In [1]: import numpy as np

In [2]: np.set_printoptions(precision=3, suppress=True, linewidth=200)

In [3]: mat = np.load("a.npy")

In [4]: mat
Out[4]: 
array([[ 2.521,  0.246,  0.38 ],
       [-1.086,  0.549,  0.68 ],
       [ 3.764,  0.308,  0.69 ],
       [-0.105, -0.432, -0.953],
       [-1.383,  0.657,  1.458],
       [ 0.988, -0.592, -0.807],
       [ 7.842, -0.32 , -0.26 ],
       [-1.092,  0.504,  0.894],
       [-5.619, -0.541, -1.321],
       [-4.51 , -0.516, -1.125],
       [-0.818,  0.234,  0.021],
       [-8.425,  0.13 , -0.226],
       [-0.26 , -0.454, -0.909],
       [-4.352,  0.305,  0.663],
       [ 2.148, -0.06 , -0.143],
       [ 3.655, -0.043, -0.488],
       [ 2.237,  0.148,  0.255],
       [ 1.213,  0.337,  0.922],
       [-0.053, -0.358, -0.959],
       [-3.056,  0.042,  0.281],
       [-1.74 , -0.214, -0.473],
       [ 5.046,  0.419,  0.223],
       [ 6.996, -0.084, -0.234]])

In [5]: gram = np.cov(mat, rowvar=False)

In [6]: gram
Out[6]: 
array([[15.474,  0.079,  0.371],
       [ 0.079,  0.146,  0.269],
       [ 0.371,  0.269,  0.562]])

In [7]: np.round(np.corrcoef(mat[:, 0], mat[:, 1])[0, 1], 3)
Out[7]: np.float64(0.053)

In [8]: np.linalg.eigvalsh(gram)[::-1]
Out[8]: array([15.483,  0.685,  0.014])

In [9]: d = np.linalg.norm(mat[:, None] - mat[None], axis=-1)

In [10]: d[:5, :5]
Out[10]: 
array([[0.   , 3.632, 1.283, 3.022, 4.071],
       [3.632, 0.   , 4.856, 2.143, 0.84 ],
       [1.283, 4.856, 0.   , 4.268, 5.216],
       [3.022, 2.143, 4.268, 0.   , 2.938],
       [4.071, 0.84 , 5.216, 2.938, 0.   ]])

In [11]: d.mean(axis=1).argmax()
Out[11]: np.int64(11)

In [12]: d[13].round(6).argsort(kind="stable")[:4]
Out[12]: array([13, 19,  9,  8])

In [13]: d.shape
Out[13]: (23, 23)

In [14]: np.flatnonzero(d[13] < d.mean() / 2)
Out[14]: array([ 9, 13, 19])

In [15]: cen = mat - mat.mean(axis=0)

In [16]: V = np.linalg.svd(cen)[2][:2]

In [17]: A2 = cen - cen @ V.T @ V

In [18]: A2.std(axis=0)
Out[18]: array([0.001, 0.102, 0.051])

In [19]: round(np.linalg.norm(A2) / np.linalg.norm(cen), 3)
Out[19]: np.float64(0.029)

In [20]: z = mat[:, 1] > np.median(mat[:, 1])

In [21]: u = mat[z].mean(axis=0) - mat[~z].mean(axis=0)

In [22]: z.astype(int)
Out[22]: array([1, 1, 1, 0, 1, 0, 0, 1, 0, 0, 1, 1, 0, 1, 0, 0, 1, 1, 0, 0, 0, 1, 0])

In [23]: round(float((((mat - mat.mean(axis=0)) @ u > 0) == z).mean()), 3)
Out[23]: 0.652

In [24]: O, R = np.linalg.qr(mat)

In [25]: round(abs(R[0, 0]), 3), round(float(np.linalg.norm(mat[:, 0])), 3)
Out[25]: (np.float64(18.469), 18.469)

In [26]: O @ R
Out[26]: 
array([[ 2.521,  0.246,  0.38 ],
       [-1.086,  0.549,  0.68 ],
       [ 3.764,  0.308,  0.69 ],
       [-0.105, -0.432, -0.953],
       [-1.383,  0.657,  1.458],
       [ 0.988, -0.592, -0.807],
       [ 7.842, -0.32 , -0.26 ],
       [-1.092,  0.504,  0.894],
       [-5.619, -0.541, -1.321],
       [-4.51 , -0.516, -1.125],
       [-0.818,  0.234,  0.021],
       [-8.425,  0.13 , -0.226],
       [-0.26 , -0.454, -0.909],
       [-4.352,  0.305,  0.663],
       [ 2.148, -0.06 , -0.143],
       [ 3.655, -0.043, -0.488],
       [ 2.237,  0.148,  0.255],
       [ 1.213,  0.337,  0.922],
       [-0.053, -0.358, -0.959],
       [-3.056,  0.042,  0.281],
       [-1.74 , -0.214, -0.473],
       [ 5.046,  0.419,  0.223],
       [ 6.996, -0.084, -0.234]])

In [27]: np.abs(np.diag(R))
Out[27]: array([18.469,  1.789,  1.258])

In [28]: np.allclose(R.T @ R, mat.T @ mat)
Out[28]: True

In [29]: A2 = np.array([[2, -2], [1, -1], [0, -2]])

In [30]: X = np.tile(A2, (2, 3))

In [31]: X
Out[31]: 
array([[ 2, -2,  2, -2,  2, -2],
       [ 1, -1,  1, -1,  1, -1],
       [ 0, -2,  0, -2,  0, -2],
       [ 2, -2,  2, -2,  2, -2],
       [ 1, -1,  1, -1,  1, -1],
       [ 0, -2,  0, -2,  0, -2]])

In [32]: np.round(np.linalg.norm(X, 2) / np.linalg.norm(X), 3)
Out[32]: np.float64(0.941)

In [33]: [round(float(x), 3) for x in np.linalg.svd(X, compute_uv=False)[:3]]
Out[33]: [8.62, 3.113, 0.0]

In [34]: np.argsort(-np.linalg.norm(X, axis=0).round(6), kind="stable")[:3]
Out[34]: array([1, 3, 5])
